>>> import numpy as np
>>> import numpy.linalg as la
>>> np.set_printoptions(precision=2, suppress=True, linewidth=140)
>>> rnd = lambda a: np.round(a, 2) + 0
>>> u = np.array([3, 9, 2, 2])
>>> g = np.array([5, 0, 1, 1])
>>> feats = np.outer(u, g)
>>> feats
array([[15,  0,  3,  3],
       [45,  0,  9,  9],
       [10,  0,  2,  2],
       [10,  0,  2,  2]])
>>> # column 3 repeats column 2
>>> W1 = np.array([[0, 1], [0, 2], [3, 1], [1, 1]])
>>> coef = np.array([3, -3])
>>> H = np.maximum(feats @ W1 + coef, 0)
>>> (H > 0).mean(axis=0)
array([1., 1.])
>>> (H > 0).astype(int)
array([[1, 1],
       [1, 1],
       [1, 1],
       [1, 1]])
>>> print(H)
[[15 18]
 [39 60]
 [11 11]
 [11 11]]
>>> W2 = np.array([[-5, -3], [-5, 0]])
>>> print(H @ W2)
[[-165  -45]
 [-495 -117]
 [-110  -33]
 [-110  -33]]
>>> W1 @ W2
array([[ -5,   0],
       [-10,   0],
       [-20,  -9],
       [-10,  -3]])
>>> (H @ W2).round(6).argmax(axis=1)
array([1, 1, 1, 1])
>>> left, sv, Vt = la.svd(feats)
>>> V = Vt[:(sv > 1e-8).sum()]
>>> rng = np.random.default_rng(6138)
>>> x = feats[1] + 5 * feats[3] + rng.integers(2) * np.eye(4)[3]
>>> x
array([95.,  0., 19., 19.])
>>> rnd(V.T @ V)
array([[0.93, 0.  , 0.19, 0.19],
       [0.  , 0.  , 0.  , 0.  ],
       [0.19, 0.  , 0.04, 0.04],
       [0.19, 0.  , 0.04, 0.04]])
>>> print(np.allclose(V.T @ V @ x, x))
True
>>> la.matrix_rank(np.vstack([feats, x]))
np.int64(1)
>>> A = np.load("dump.npy")
>>> rnd(A)
array([[ 0.45, -0.31, -0.55, -0.55, -0.31],
       [-0.31,  0.83, -0.31, -0.31, -0.17],
       [-0.55, -0.31,  0.45, -0.55, -0.31],
       [-0.55, -0.31, -0.55,  0.45, -0.31],
       [-0.31, -0.17, -0.31, -0.31,  0.83]])
>>> # orthonormal columns
>>> evals, V = la.eigh(A)
>>> print(rnd(evals))
[-1.  1.  1.  1.  1.]
>>> print(rnd(V.T @ A @ V))
[[-1.  0.  0.  0.  0.]
 [ 0.  1.  0.  0.  0.]
 [ 0.  0.  1.  0.  0.]
 [ 0.  0.  0.  1.  0.]
 [ 0.  0.  0.  0.  1.]]
>>> rnd(la.svd(A, compute_uv=False))
array([1., 1., 1., 1., 1.])
>>> rnd(la.norm(A) ** 2 / la.norm(A, 2) ** 2)
np.float64(5.0)
>>> rnd(la.norm(A[4], 1)), rnd(la.norm(A[4], np.inf))
(np.float64(1.92), np.float64(0.83))
>>> rnd(la.norm(A, 2))
np.float64(1.0)
>>> def softmax(z):
...     e = np.exp(z - z.max(axis=-1, keepdims=True))
...     return e / e.sum(axis=-1, keepdims=True)
... 
>>> rnd(softmax(A[4]))
array([0.14, 0.16, 0.14, 0.14, 0.43])
>>> rnd(softmax(A).sum(axis=1))
array([1., 1., 1., 1., 1.])
>>> S = A @ A.T / np.sqrt(5)
>>> rnd(softmax(S)[4] @ A)
array([-0.26, -0.06, -0.26, -0.26,  0.04])
>>> rnd(softmax(S))
array([[0.28, 0.18, 0.18, 0.18, 0.18],
       [0.18, 0.28, 0.18, 0.18, 0.18],
       [0.18, 0.18, 0.28, 0.18, 0.18],
       [0.18, 0.18, 0.18, 0.28, 0.18],
       [0.18, 0.18, 0.18, 0.18, 0.28]])
>>> softmax(S).round(6).argmax(axis=1)
array([0, 1, 2, 3, 4])
>>> data = np.loadtxt("sample11.csv", delimiter=",")
>>> rnd(data)
array([[ 0.81,  0.  , -0.59],
       [ 0.  ,  1.  ,  0.  ],
       [ 0.59,  0.  ,  0.81]])
>>> print((la.matrix_power((data != 0) + (data.T != 0) + np.eye(3), 3) > 0).astype(int))
[[1 0 1]
 [0 1 0]
 [1 0 1]]
>>> np.flatnonzero(la.matrix_power((data != 0) + (data.T != 0) + np.eye(3), 3)[0])
array([0, 2])
